>>> import numpy as np
>>> np.set_printoptions(suppress=True, linewidth=120)
>>> arr = np.load("test18.npy")
>>> arr
array([[ 2.7196, -0.5897, -0.2997, -0.0007],
       [-0.5897,  1.7185, -0.4186,  0.0317],
       [-0.2997, -0.4186,  1.5887, -0.1717],
       [-0.0007,  0.0317, -0.1717,  2.9732]])
>>> # symmetric, so the eigenvalues are real
>>> x0 = np.ones(4)
>>> for _ in range(7):
...     x0 = arr @ x0
...     x0 /= np.linalg.norm(x0)
...     print(round(x0 @ arr @ x0, 4))
... 
2.5243
2.9327
2.9922
2.9991
2.9999
3.0
3.0
>>> x0.round(4)
array([ 0.4086, -0.1143, -0.1594,  0.8914])
>>> Q, V = np.linalg.qr(arr[:, :2])[0], np.linalg.qr(arr[:, 2:])[0]
>>> sv = np.linalg.svd(Q.T @ V, compute_uv=False)
>>> sv.round(4)
array([0.6063, 0.0143])
>>> rng = np.random.default_rng(795001)
>>> Y = arr + rng.integers(-2, 3, (4, 3)) @ rng.integers(-2, 3, (3, 4))
>>> Y.round(4)
array([[ 5.7196, -7.5897,  3.7003, -3.0007],
       [ 0.4103,  2.7185, -3.4186,  1.0317],
       [ 5.7003, -6.4186, -2.4113, -0.1717],
       [ 2.9993,  1.0317, -0.1717, -0.0268]])
>>> np.round(np.linalg.svd(Y - arr, compute_uv=False), 4) + 0
array([11.492 ,  7.2941,  4.0902,  0.    ])
>>> np.abs(Y - arr).sum(axis=1)
array([17.,  6., 16.,  7.])
>>> Y = np.linalg.inv(arr)
>>> np.round(np.linalg.det(arr) * Y, 4)
array([[ 7.5487,  3.1395,  2.2619,  0.0989],
       [ 3.1395, 12.4988,  3.8955,  0.0924],
       [ 2.2619,  3.8955, 12.859 ,  0.7016],
       [ 0.0989,  0.0924,  0.7016,  6.0937]])
>>> round(np.linalg.slogdet(arr)[0], 4)
np.float64(1.0)
>>> Y.round(4)
array([[0.4194, 0.1744, 0.1257, 0.0055],
       [0.1744, 0.6944, 0.2164, 0.0051],
       [0.1257, 0.2164, 0.7144, 0.039 ],
       [0.0055, 0.0051, 0.039 , 0.3385]])
>>> round(np.linalg.cond(arr), 4)
np.float64(3.0)
>>> np.round(arr @ Y, 4) + 0
array([[1., 0., 0., 0.],
       [0., 1., 0., 0.],
       [0., 0., 1., 0.],
       [0., 0., 0., 1.]])
>>> np.round(np.linalg.det(arr) * np.linalg.det(Y), 4)
np.float64(1.0)
>>> np.allclose(Y, arr.T)
False
>>> def softmax(z):
...     e = np.exp(z - z.max(axis=-1, keepdims=True))
...     return e / e.sum(axis=-1, keepdims=True)
... 
>>> np.round(softmax(arr[1] + 2), 4)
array([0.0709, 0.713 , 0.0841, 0.132 ])
>>> np.round(softmax(10 * arr[1]), 4) + 0
array([0., 1., 0., 0.])
>>> S = arr @ arr.T / np.sqrt(4)
>>> np.round(softmax(S + np.triu(np.full(S.shape, -np.inf), 1)), 4)
array([[1.    , 0.    , 0.    , 0.    ],
       [0.0481, 0.9519, 0.    , 0.    ],
       [0.1134, 0.1042, 0.7824, 0.    ],
       [0.0116, 0.0128, 0.0077, 0.9678]])
>>> np.round(softmax(S)[1] @ arr, 4)
array([-0.3583,  1.2324, -0.2348,  0.446 ])
>>> Y = np.array([[3, 0, -5, 5, 0, -3, 1, 1, -1, 0, 5, -3],
...     [1, -5, 5, 5, 4, 5, 0, -1, 2, -2, 2, -3],
...     [0, 2, -2, -3, -1, 1, -4, -2, -1, 1, -2, 5],
...     [-5, 1, -1, 5, 0, -3, -3, -4, -5, 2, 4, -1],
...     [1, 3, 2, 3, 5, 4, 2, 0, 5, 4, -1, 5],
...     [-1, 3, 2, -1, -4, -5, 5, 5, -3, -2, 4, -4],
...     [2, 0, -2, 2, 4, 4, -2, 2, 3, -5, 1, 1],
...     [4, 3, 2, -3, 2, -1, 4, -4, -4, 1, 0, 2],
...     [-4, 0, -1, -5, 0, 1, -2, -2, 4, 4, -3, 5],
...     [2, -1, 1, -1, -4, -1, 3, 3, -5, 4, -3, 3],
...     [1, -4, -4, -2, 5, 3, 3, -1, 5, -5, -1, -4],
...     [-3, 5, -2, 0, 2, -1, 2, 4, 4, -1, 1, 4]])
>>> E = Y + Y.T
>>> E
array([[  6,   1,  -5,   0,   1,  -4,   3,   5,  -5,   2,   6,  -6],
       [  1, -10,   7,   6,   7,   8,   0,   2,   2,  -3,  -2,   2],
       [ -5,   7,  -4,  -4,   1,   3,  -6,   0,  -2,   2,  -6,   3],
       [  0,   6,  -4,  10,   3,  -4,  -1,  -7, -10,   1,   2,  -1],
       [  1,   7,   1,   3,  10,   0,   6,   2,   5,   0,   4,   7],
       [ -4,   8,   3,  -4,   0, -10,   9,   4,  -2,  -3,   7,  -5],
       [  3,   0,  -6,  -1,   6,   9,  -4,   6,   1,  -2,   4,   3],
       [  5,   2,   0,  -7,   2,   4,   6,  -8,  -6,   4,  -1,   6],
       [ -5,   2,  -2, -10,   5,  -2,   1,  -6,   8,  -1,   2,   9],
       [  2,  -3,   2,   1,   0,  -3,  -2,   4,  -1,   8,  -8,   2],
       [  6,  -2,  -6,   2,   4,   7,   4,  -1,   2,  -8,  -2,  -3],
       [ -6,   2,   3,  -1,   7,  -5,   3,   6,   9,   2,  -3,   8]])
>>> # symmetric
>>> th = np.radians(120)
>>> Rm = np.eye(4)
>>> Rm[1, 1] = Rm[0, 0] = np.cos(th)
>>> Rm[1, 0], Rm[0, 1] = -np.sin(th), np.sin(th)
>>> Rm.round(4)
array([[-0.5  ,  0.866,  0.   ,  0.   ],
       [-0.866, -0.5  ,  0.   ,  0.   ],
       [ 0.   ,  0.   ,  1.   ,  0.   ],
       [ 0.   ,  0.   ,  0.   ,  1.   ]])
>>> Y = arr @ Rm.T
>>> Y.round(4)
array([[-1.8705, -2.0604, -0.2997, -0.0007],
       [ 1.7831, -0.3486, -0.4186,  0.0317],
       [-0.2127,  0.4688,  1.5887, -0.1717],
       [ 0.0278, -0.0152, -0.1717,  2.9732]])
>>> np.round(np.linalg.svd(arr, compute_uv=False), 4), np.round(np.linalg.svd(Y, compute_uv=False), 4)
(array([3.    , 3.    , 2.0001, 1.    ]), array([3.    , 3.    , 2.0001, 1.    ]))
>>> Q, V = np.linalg.qr(E[:, :2])[0], np.linalg.qr(E[:, 2:])[0]
>>> sv = np.linalg.svd(Q.T @ V, compute_uv=False)
>>> sv.round(4)
array([0.9915, 0.9124])
>>> Y = np.array([[-3, -2, 2],
...     [-3, 1, 1],
...     [2, 0, -2],
...     [0, 0, -1],
...     [-2, -3, 0],
...     [-3, 3, 0],
...     [-3, -3, -1],
...     [-1, -2, 3],
...     [1, 2, -3],
...     [0, 0, -2],
...     [-3, -2, -1],
...     [1, 2, 2]])
>>> np.linalg.matrix_rank(E @ Y)
np.int64(3)
>>> np.einsum("ik,kj->ij", E, Y)
array([[-64, -79,  28],
       [ 11,  -1, -16],
       [ 12,  55,  29],
       [-27, -24,   8],
       [-62, -31,  -1],
       [-35, -77,  -4],
       [-62,   3,  44],
       [-44,  -2,  12],
       [ 15,  30, -19],
       [ 43,   0,   9],
       [-59, -13,  19],
       [ 30,  -3, -12]])
>>> np.einsum("ij,ij->i", E, E)
array([214, 324, 205, 333, 290, 389, 245, 287, 349, 180, 243, 327])
>>> np.vstack([E, Y.T]).shape
(15, 12)
>>> np.einsum("ik,kj->ji", E, Y)
array([[-64,  11,  12, -27, -62, -35, -62, -44,  15,  43, -59,  30],
       [-79,  -1,  55, -24, -31, -77,   3,  -2,  30,   0, -13,  -3],
       [ 28, -16,  29,   8,  -1,  -4,  44,  12, -19,   9,  19, -12]])
>>> Y.T @ E.T
array([[-64,  11,  12, -27, -62, -35, -62, -44,  15,  43, -59,  30],
       [-79,  -1,  55, -24, -31, -77,   3,  -2,  30,   0, -13,  -3],
       [ 28, -16,  29,   8,  -1,  -4,  44,  12, -19,   9,  19, -12]])
>>> np.einsum("ij->j", E)
array([  4,  20, -11,  -5,  46,   3,  19,   7,   1,   2,   3,  25])
>>> r0, g = E[10], E[6]
>>> r0 @ r0
np.int64(243)
>>> pr = (r0 @ g) / (r0 @ r0) * r0
>>> np.round(g - pr, 4)
array([ 0.0864,  0.9712, -3.0864, -1.9712,  4.0576,  5.6008, -5.9424,  6.4856,  0.0288,  1.8848,  4.9712,  4.4568])
>>> round(float(np.linalg.norm(r0 + g) ** 2 + np.linalg.norm(r0 - g) ** 2), 4)
976.0
>>> np.linalg.matrix_rank(np.outer(r0, g))
np.int64(1)
>>> pr.round(4)
array([ 2.9136, -0.9712, -2.9136,  0.9712,  1.9424,  3.3992,  1.9424, -0.4856,  0.9712, -3.8848, -0.9712, -1.4568])
>>> np.outer(r0, g)
array([[ 18,   0, -36,  -6,  36,  54, -24,  36,   6, -12,  24,  18],
       [ -6,   0,  12,   2, -12, -18,   8, -12,  -2,   4,  -8,  -6],
       [-18,   0,  36,   6, -36, -54,  24, -36,  -6,  12, -24, -18],
       [  6,   0, -12,  -2,  12,  18,  -8,  12,   2,  -4,   8,   6],
       [ 12,   0, -24,  -4,  24,  36, -16,  24,   4,  -8,  16,  12],
       [ 21,   0, -42,  -7,  42,  63, -28,  42,   7, -14,  28,  21],
       [ 12,   0, -24,  -4,  24,  36, -16,  24,   4,  -8,  16,  12],
       [ -3,   0,   6,   1,  -6,  -9,   4,  -6,  -1,   2,  -4,  -3],
       [  6,   0, -12,  -2,  12,  18,  -8,  12,   2,  -4,   8,   6],
       [-24,   0,  48,   8, -48, -72,  32, -48,  -8,  16, -32, -24],
       [ -6,   0,  12,   2, -12, -18,   8, -12,  -2,   4,  -8,  -6],
       [ -9,   0,  18,   3, -18, -27,  12, -18,  -3,   6, -12,  -9]])
>>> (g - pr) @ r0
np.float64(0.0)
>>> F = np.loadtxt("data.csv", delimiter=",")
>>> F
array([[0., 0., 1., 0., 0., 1., 0., 1., 0.],
       [0., 0., 0., 1., 1., 0., 0., 0., 1.],
       [1., 0., 0., 0., 0., 1., 0., 1., 0.],
       [0., 1., 0., 0., 1., 0., 1., 0., 1.],
       [0., 1., 0., 1., 0., 0., 1., 0., 1.],
       [1., 0., 1., 0., 0., 0., 0., 1., 0.],
       [0., 0., 0., 1., 1., 0., 0., 0., 1.],
       [1., 0., 1., 0., 0., 1., 0., 0., 0.],
       [0., 1., 0., 1., 1., 0., 1., 0., 0.]])
>>> # splits into 2 blocks
>>> vals, V = np.linalg.eigh(F)
>>> x0 = np.array([3, 5, 4, 0, 0, 3, 3, 3, 0])
>>> np.round(V * np.abs(vals) @ V.T, 4) + 0
array([[1.5   , 0.    , 0.5   , 0.    , 0.    , 0.5   , 0.    , 0.5   , 0.    ],
       [0.    , 1.1339, 0.    , 0.378 , 0.378 , 0.    , 1.1339, 0.    , 0.378 ],
       [0.5   , 0.    , 1.5   , 0.    , 0.    , 0.5   , 0.    , 0.5   , 0.    ],
       [0.    , 0.378 , 0.    , 1.6746, 0.6746, 0.    , 0.378 , 0.    , 0.6746],
       [0.    , 0.378 , 0.    , 0.6746, 1.6746, 0.    , 0.378 , 0.    , 0.6746],
       [0.5   , 0.    , 0.5   , 0.    , 0.    , 1.5   , 0.    , 0.5   , 0.    ],
       [0.    , 1.1339, 0.    , 0.378 , 0.378 , 0.    , 1.1339, 0.    , 0.378 ],
       [0.5   , 0.    , 0.5   , 0.    , 0.    , 0.5   , 0.    , 1.5   , 0.    ],
       [0.    , 0.378 , 0.    , 0.6746, 0.6746, 0.    , 0.378 , 0.    , 1.6746]])
>>> (np.sign(V[:, -1].round(6)) == np.sign(V[0, -1].round(6))).astype(int)
array([1, 0, 1, 0, 0, 1, 0, 1, 0])
>>> np.round(np.linalg.eigvalsh(F[1:, 1:]), 4) + 0
array([-1.6458, -1.    , -1.    , -1.    , -1.    ,  0.    ,  2.    ,  3.6458])
>>> x0 @ F @ x0
np.float64(126.0)
>>> np.allclose(F[:-1].T @ np.linalg.lstsq(F[:-1].T, F[-1])[0], F[-1])
False
>>> K = np.load("m.npy")
>>> K
array([[ 1, -1, -1,  1, -1,  1,  1, -1],
       [ 1, -1,  1, -1, -1,  1, -1,  1],
       [ 1,  1,  1,  1,  1,  1,  1,  1],
       [ 1,  1, -1, -1, -1, -1,  1,  1],
       [ 1,  1, -1, -1,  1,  1, -1, -1],
       [ 1,  1,  1,  1, -1, -1, -1, -1],
       [ 1, -1, -1,  1,  1, -1, -1,  1],
       [ 1, -1,  1, -1,  1, -1,  1, -1]])
>>> labels = rng.permutation(8)
>>> labels
array([0, 4, 5, 7, 1, 3, 6, 2])
>>> Y = K[labels][:, labels]
>>> np.allclose(Y, K)
False
>>> round(np.linalg.det(Y), 4), np.round(np.linalg.det(K[labels]), 4)
(np.float64(4096.0), np.float64(4096.0))
>>> Y
array([[ 1, -1,  1, -1, -1,  1,  1, -1],
       [ 1,  1,  1, -1,  1, -1, -1, -1],
       [ 1, -1, -1, -1,  1,  1, -1,  1],
       [ 1,  1, -1, -1, -1, -1,  1,  1],
       [ 1, -1,  1,  1, -1, -1, -1,  1],
       [ 1, -1, -1,  1,  1, -1,  1, -1],
       [ 1,  1, -1,  1, -1,  1, -1, -1],
       [ 1,  1,  1,  1,  1,  1,  1,  1]])
>>> np.round(softmax(K[4] + 4), 4)
array([0.2202, 0.2202, 0.0298, 0.0298, 0.2202, 0.2202, 0.0298, 0.0298])
>>> S = K @ K.T / np.sqrt(8)
>>> np.round(softmax(S)[4] @ K, 4)
array([ 1.    ,  0.6655, -0.6655, -0.6655,  0.6655,  0.6655, -0.6655, -0.6655])
>>> th = np.sort(rng.uniform(-2, 2, 19))
>>> W0 = np.c_[th, th ** 2, th ** 3] @ np.array([[5, 4, 4, 2, 1, 5, 0, 5, 5],
...     [1, 2, 4, 2, 1, 5, 2, 1, 3],
...     [4, 4, 3, 5, 4, 3, 2, 1, 4]])
>>> W0.round(4) + 0
array([[-25.5599, -20.9338, -10.1139, -22.5017, -18.7272,  -8.9042,  -4.1327, -10.6072, -19.7241],
       [-17.2674, -13.7256,  -6.505 , -13.8624, -11.4783,  -5.8577,  -1.8737,  -8.1732, -13.0782],
       [ -9.639 ,  -7.3244,  -3.5618,  -6.4578,  -5.2333,  -3.4501,  -0.2461,  -5.6303,  -7.2127],
       [ -7.5567,  -5.6465,  -2.8534,  -4.619 ,  -3.6776,  -2.8827,   0.0568,  -4.8205,  -5.6758],
       [ -7.415 ,  -5.5339,  -2.8071,  -4.4985,  -3.5757,  -2.8456,   0.074 ,  -4.7622,  -5.5725],
       [ -5.5934,  -4.1102,  -2.2324,  -3.0215,  -2.3273,  -2.3822,   0.2447,  -3.9603,  -4.26  ],
       [ -2.2499,  -1.6447,  -1.2072,  -0.8718,  -0.5509,  -1.4516,   0.2076,  -2.02  ,  -1.889 ],
       [ -1.1242,  -0.8474,  -0.7339,  -0.4072,  -0.2209,  -0.9087,   0.079 ,  -1.0897,  -1.0222],
       [ -0.0029,  -0.0023,  -0.0023,  -0.0012,  -0.0006,  -0.0029,   0.    ,  -0.0029,  -0.0029],
       [  0.3545,   0.2897,   0.2991,   0.1507,   0.0759,   0.3736,   0.0104,   0.3535,   0.3642],
       [  1.7444,   1.5317,   1.6911,   0.9468,   0.5167,   2.0922,   0.2462,   1.6577,   1.9328],
       [  3.9883,   3.7443,   4.2183,   2.7822,   1.6795,   5.1286,   1.0509,   3.4114,   4.6546],
       [  5.3444,   5.1338,   5.7689,   4.0776,   2.5501,   6.9555,   1.6578,   4.3217,   6.3204],
       [  8.2957,   8.2091,   9.105 ,   7.14  ,   4.6789,  10.8268,   3.1137,   6.0779,   9.9309],
       [ 10.6129,  10.6455,  11.676 ,   9.6801,   6.4866,  13.7717,   4.3237,   7.3197,  12.7412],
       [ 11.497 ,  11.5775,  12.6463,  10.6696,   7.1975,  14.8765,   4.7943,   7.7715,  13.8077],
       [ 18.5147,  18.993 ,  20.1774,  18.7652,  13.1011,  23.3625,   8.6214,  11.0777,  22.1781],
       [ 25.2809,  26.1466,  27.2213,  26.8034,  19.0557,  31.1996,  12.3828,  13.9728,  30.1249],
       [ 25.526 ,  26.4057,  27.4734,  27.0973,  19.2746,  31.4788,  12.5197,  14.0741,  30.4111]])
>>> # rank 3
>>> [round(float(x), 4) for x in np.linalg.svd(W0, compute_uv=False)[:3]]
[143.7744, 23.1051, 7.9119]
>>> np.linalg.cond(W0) > 100
np.True_
>>> np.argsort(-np.linalg.norm(W0, axis=0).round(6), kind="stable")[:3]
array([8, 5, 0])
